$ python3 -q
>>> import numpy as np
>>> import numpy.linalg as la
>>> np.set_printoptions(precision=2, suppress=True, linewidth=120, floatmode="fixed")
>>> feats = np.load("sample4.npy")
>>> feats
array([[  1.76,  39.92, -22.68],
       [  1.20,  41.52, -21.06],
       [ -1.53,  40.19, -19.02],
       [  2.33,  39.88, -19.26],
       [  1.14,  40.07, -19.45],
       [ -0.30,  39.51, -20.13],
       [  0.02,  39.97, -20.35],
       [ -0.13,  39.72, -19.03],
       [  1.06,  39.37, -20.06],
       [ -0.85,  39.29, -21.79],
       [ -1.08,  40.94, -19.38],
       [ -0.32,  38.80, -21.65],
       [  0.45,  39.03, -20.81],
       [ -0.05,  38.54, -20.63],
       [  0.35,  39.73, -20.03],
       [ -0.05,  38.90, -19.57],
       [  0.98,  39.23, -20.18]])
>>> np.abs(la.svd(feats)[2][-1])
array([0.76, 0.29, 0.58])
>>> np.round(la.norm(feats, 2) / la.norm(feats), 2)
np.float64(1.0)
>>> la.cond(feats) > 100
np.False_
>>> [round(float(x), 2) for x in la.svd(feats, compute_uv=False)[:3]]
[183.81, 4.38, 3.85]
>>> hat = feats @ la.solve(feats.T @ feats, feats.T)
>>> np.round(la.eigvalsh(hat), 2) + 0
array([0.00, 0.00, 0.00, 0.00, 0.00, 0.00, 0.00, 0.00, 0.00, 0.00, 0.00, 0.00, 0.00, 0.00, 1.00, 1.00, 1.00])
>>> round(np.trace(hat), 2)
np.float64(3.0)
>>> np.allclose(hat @ hat, hat)
True
>>> C2 = np.cov(feats, rowvar=False)
>>> la.eigvalsh(C2)[::-1]
array([1.25, 0.93, 0.51])
>>> C2
array([[ 1.04,  0.07, -0.19],
       [ 0.07,  0.57,  0.14],
       [-0.19,  0.14,  1.08]])
>>> C2.shape
(3, 3)
>>> np.argwhere(np.triu(np.abs(np.corrcoef(feats.T)) > 0.8, 1))
array([], shape=(0, 2), dtype=int64)
>>> round(float(np.corrcoef(feats[:, 0], feats[:, 2])[0, 1]), 2)
-0.18
>>> mat = np.loadtxt("x.csv", delimiter=",")
>>> mat.round(2) + 0
array([[ 0.50, -0.38,  0.32, -0.03, -0.03, -0.03],
       [-0.38,  0.29, -0.25,  0.02,  0.02,  0.02],
       [ 0.32, -0.25,  0.21, -0.02, -0.02, -0.02],
       [-0.03,  0.02, -0.02,  0.00,  0.00,  0.00],
       [-0.03,  0.02, -0.02,  0.00,  0.00,  0.00],
       [-0.03,  0.02, -0.02,  0.00,  0.00,  0.00]])
>>> # null space of dimension 5
>>> vals, vecs = la.eigh(mat)
>>> x = np.array([6, 7, 3, 4, 0, 5])
>>> round(float(x @ mat @ x / (x @ x)), 2), np.round(vals[0], 2), np.round(vals[-1], 2)
(0.02, np.float64(-0.0), np.float64(1.0))
>>> np.round(vecs * np.abs(vals) @ vecs.T, 2) + 0
array([[ 0.50, -0.38,  0.32, -0.03, -0.03, -0.03],
       [-0.38,  0.29, -0.25,  0.02,  0.02,  0.02],
       [ 0.32, -0.25,  0.21, -0.02, -0.02, -0.02],
       [-0.03,  0.02, -0.02,  0.00,  0.00,  0.00],
       [-0.03,  0.02, -0.02,  0.00,  0.00,  0.00],
       [-0.03,  0.02, -0.02,  0.00,  0.00,  0.00]])
>>> np.round(vecs * np.maximum(vals, 0) @ vecs.T, 2) + 0
array([[ 0.50, -0.38,  0.32, -0.03, -0.03, -0.03],
       [-0.38,  0.29, -0.25,  0.02,  0.02,  0.02],
       [ 0.32, -0.25,  0.21, -0.02, -0.02, -0.02],
       [-0.03,  0.02, -0.02,  0.00,  0.00,  0.00],
       [-0.03,  0.02, -0.02,  0.00,  0.00,  0.00],
       [-0.03,  0.02, -0.02,  0.00,  0.00,  0.00]])
>>> Uu, s, Vh = la.svd(mat)
>>> np.argmax(s[:-1] / (s[1:] + 1e-6)) + 1
np.int64(1)
>>> Y = Uu[:, :1] @ np.diag(s[:1]) @ Vh[:1]
>>> round(la.norm(mat - Y) / la.norm(mat), 2)
np.float64(0.0)
>>> Y.round(2) + 0
array([[ 0.50, -0.38,  0.32, -0.03, -0.03, -0.03],
       [-0.38,  0.29, -0.25,  0.02,  0.02,  0.02],
       [ 0.32, -0.25,  0.21, -0.02, -0.02, -0.02],
       [-0.03,  0.02, -0.02,  0.00,  0.00,  0.00],
       [-0.03,  0.02, -0.02,  0.00,  0.00,  0.00],
       [-0.03,  0.02, -0.02,  0.00,  0.00,  0.00]])
>>> np.round(la.norm(mat - Y, 2), 2), np.round(s[1], 2)
(np.float64(0.0), np.float64(0.0))
>>> la.matrix_rank(Y)
np.int64(1)
>>> m1 = np.loadtxt("case8.csv", delimiter=",")
>>> m1
array([[ 0.00,  0.00,  0.00,  0.00,  0.00,  0.00],
       [ 3.00, -3.00, -6.00,  3.00,  3.00, -6.00]])
>>> # column 3 repeats column 0
>>> def softmax(z):
...     e = np.exp(z - z.max(axis=-1, keepdims=True))
...     return e / e.sum(axis=-1, keepdims=True)
... 
>>> softmax(10 * m1[0])
array([0.17, 0.17, 0.17, 0.17, 0.17, 0.17])
>>> softmax(m1[0] + -2)
array([0.17, 0.17, 0.17, 0.17, 0.17, 0.17])
>>> softmax(m1).sum(axis=1)
array([1.00, 1.00])
>>> softmax(m1[0])
array([0.17, 0.17, 0.17, 0.17, 0.17, 0.17])
>>> S = m1 @ m1.T / np.sqrt(6)
>>> np.round(softmax(S), 2) + 0
array([[0.50, 0.50],
       [0.00, 1.00]])
>>> softmax(S)[0] @ m1
array([ 1.50, -1.50, -3.00,  1.50,  1.50, -3.00])
>>> la.lstsq(m1[:-1].T, m1[-1])[2]
np.int32(0)
>>> np.allclose(m1[:-1].T @ la.lstsq(m1[:-1].T, m1[-1])[0], m1[-1])
False
>>> try:
...     la.inv(m1)
... except la.LinAlgError as e:
...     print(e)
... 
Last 2 dimensions of the array must be square
>>> np.unique(m1.round(6), axis=0).shape
(2, 6)
>>> K = np.array([[36, 8, 4, 8],
...     [-9, -2, -1, -2],
...     [-45, -10, -5, -10],
...     [-9, -2, -1, -2],
...     [72, 16, 8, 16],
...     [-36, -8, -4, -8]])
>>> # column 0 dominates
>>> Uu, s, Vh = la.svd(K)
>>> np.argmax(s[:-1] / (s[1:] + 1e-6)) + 1
np.int64(1)
>>> Y = Uu[:, :1] @ np.diag(s[:1]) @ Vh[:1]
>>> round(la.norm(K - Y, 2), 2), np.round(s[1], 2)
(np.float64(0.0), np.float64(0.0))
>>> round(float(np.abs(K - Y).max()), 2)
0.0
